% python3 -q
>>> import numpy as np
>>> from numpy import linalg as LA
>>> np.set_printoptions(suppress=True, linewidth=120)
>>> tidy = lambda a: np.round(a, 3) + 0
>>> W0 = np.array([[1.0, 0.9, 0.81], [0.9, 1.0, 0.9], [0.81, 0.9, 1.0]])
>>> left, sv, Vh = LA.svd(W0)
>>> np.argmax(sv[:-1] / (sv[1:] + 1e-6)) + 1
np.int64(1)
>>> tidy(sv)
array([2.741, 0.19 , 0.069])
>>> Y = left[:, :1] @ np.diag(sv[:1]) @ Vh[:1]
>>> tidy(np.abs(W0 - Y).max())
np.float64(0.107)
>>> LA.matrix_rank(Y)
np.int64(1)
>>> tidy(LA.norm(W0 - Y, 2)), tidy(sv[1])
(np.float64(0.19), np.float64(0.19))
>>> Q, evecs = LA.qr(W0[:, :2])[0], LA.qr(W0[:, 2:])[0]
>>> sv = LA.svd(Q.T @ evecs, compute_uv=False)
>>> tidy(np.degrees(np.arccos(sv.clip(0, 1))))
array([5.16])
>>> tidy(sv)
array([0.996])
>>> (sv > 0.9).sum()
np.int64(1)
>>> LA.matrix_rank(W0, rtol=0.1)
np.int64(1)
>>> M = np.load("out10.npy")
>>> M
array([[-16.666,  33.608, -10.49 ,   8.086,  -1.975, -53.867,  18.247,  -4.21 ,  41.557, -18.406],
       [ -9.893,  26.825,  37.361,   9.055,  -6.166,  10.599,  20.541,  40.111,  -2.795,  -1.529],
       [  5.811,  36.393,  16.44 ,  -8.764,  29.18 ,  -2.171,  20.806, -11.174,  28.758,  12.716],
       [  6.926,  37.439,  15.732, -11.614,  32.429,  -3.044,  19.111, -13.473,  28.554,  14.355],
       [ -6.823,  28.305,  37.221,  10.082,  -4.621,  10.339,  20.097,  43.897,  -4.422,  -0.988],
       [-16.913,  35.451, -10.873,   8.623,  -0.04 , -54.83 ,  17.756,  -4.811,  41.849, -17.459],
       [ -8.712,  26.087,  37.562,   9.779,  -6.593,   8.832,  18.433,  42.411,  -2.417,  -0.687],
       [ -8.633,  27.093,  36.872,  10.79 ,  -5.102,   8.671,  20.038,  41.809,  -5.338,  -3.202],
       [ -8.989,  29.243,  36.64 ,   8.172,  -4.622,   9.368,  20.052,  41.005,  -3.678,  -0.891],
       [ -8.935,  26.533,  39.158,  10.762,  -5.102,  10.894,  20.875,  41.392,  -3.401,  -1.114]])
>>> Y = np.array([[8, 4], [7, 0], [7, 0]])
>>> tidy(Y.T @ W0.T)
array([[19.97, 20.5 , 19.78],
       [ 4.  ,  3.6 ,  3.24]])
>>> tidy(np.einsum("ij,ij->i", W0, W0))
array([2.466, 2.62 , 2.466])
>>> print(tidy(W0 @ Y))
[[19.97  4.  ]
 [20.5   3.6 ]
 [19.78  3.24]]
>>> tidy(np.einsum("ik,kj->ij", W0, Y))
array([[19.97,  4.  ],
       [20.5 ,  3.6 ],
       [19.78,  3.24]])
>>> LA.matrix_rank(W0 @ Y)
np.int64(2)
>>> np.einsum("ij->j", W0)
array([2.71, 2.8 , 2.71])
>>> Y @ W0
Traceback (most recent call last):
  File "<python-input-27>", line 1, in <module>
    Y @ W0
    ~~^~~~
ValueError: matmul: Input operand 1 has a mismatch in its core dimension 0, with gufunc signature (n?,k),(k,m?)->(n?,m?) (size 3 is different from 2)
>>> LA.matrix_rank(np.vstack([W0, Y.T]))
np.int64(3)
>>> print(M.reshape(2, -1))
[[-16.666  33.608 -10.49    8.086  -1.975 -53.867  18.247  -4.21   41.557 -18.406  -9.893  26.825  37.361   9.055
   -6.166  10.599  20.541  40.111  -2.795  -1.529   5.811  36.393  16.44   -8.764  29.18   -2.171  20.806 -11.174
   28.758  12.716   6.926  37.439  15.732 -11.614  32.429  -3.044  19.111 -13.473  28.554  14.355  -6.823  28.305
   37.221  10.082  -4.621  10.339  20.097  43.897  -4.422  -0.988]
 [-16.913  35.451 -10.873   8.623  -0.04  -54.83   17.756  -4.811  41.849 -17.459  -8.712  26.087  37.562   9.779
   -6.593   8.832  18.433  42.411  -2.417  -0.687  -8.633  27.093  36.872  10.79   -5.102   8.671  20.038  41.809
   -5.338  -3.202  -8.989  29.243  36.64    8.172  -4.622   9.368  20.052  41.005  -3.678  -0.891  -8.935  26.533
   39.158  10.762  -5.102  10.894  20.875  41.392  -3.401  -1.114]]
>>> T = M.reshape(10, 2, -1)
>>> np.einsum("ihd,jhd->hij", T, T).shape
(2, 10, 10)
>>> T.shape
(10, 2, 5)
>>> T[:, 0]
array([[-16.666,  33.608, -10.49 ,   8.086,  -1.975],
       [ -9.893,  26.825,  37.361,   9.055,  -6.166],
       [  5.811,  36.393,  16.44 ,  -8.764,  29.18 ],
       [  6.926,  37.439,  15.732, -11.614,  32.429],
       [ -6.823,  28.305,  37.221,  10.082,  -4.621],
       [-16.913,  35.451, -10.873,   8.623,  -0.04 ],
       [ -8.712,  26.087,  37.562,   9.779,  -6.593],
       [ -8.633,  27.093,  36.872,  10.79 ,  -5.102],
       [ -8.989,  29.243,  36.64 ,   8.172,  -4.622],
       [ -8.935,  26.533,  39.158,  10.762,  -5.102]])
>>> feats = np.load("data.npy")
>>> feats
array([[ 3,  4,  5,  6,  7,  8],
       [ 9, 10, 11, 12, 13, 14],
       [15, 16, 17, 18, 19, 20],
       [21, 22, 23, 24, 25, 26]])
>>> rank = LA.matrix_rank(feats)
>>> print(rank)
2
>>> null = LA.svd(feats)[2][rank:].T
>>> print(tidy(feats @ null))
[[0. 0. 0. 0.]
 [0. 0. 0. 0.]
 [0. 0. 0. 0.]
 [0. 0. 0. 0.]]
>>> print([int(LA.matrix_rank(feats[:, :j + 1])) for j in range(6)])
[1, 2, 2, 2, 2, 2]
>>> LA.matrix_rank(feats.T @ feats), LA.matrix_rank(feats @ feats.T)
(np.int64(2), np.int64(2))
>>> print(tidy(null @ null.T))
[[ 0.476 -0.381 -0.238 -0.095  0.048  0.19 ]
 [-0.381  0.705 -0.21  -0.124 -0.038  0.048]
 [-0.238 -0.21   0.819 -0.152 -0.124 -0.095]
 [-0.095 -0.124 -0.152  0.819 -0.21  -0.238]
 [ 0.048 -0.038 -0.124 -0.21   0.705 -0.381]
 [ 0.19   0.048 -0.095 -0.238 -0.381  0.476]]
>>> print(np.allclose(feats @ null, 0))
True
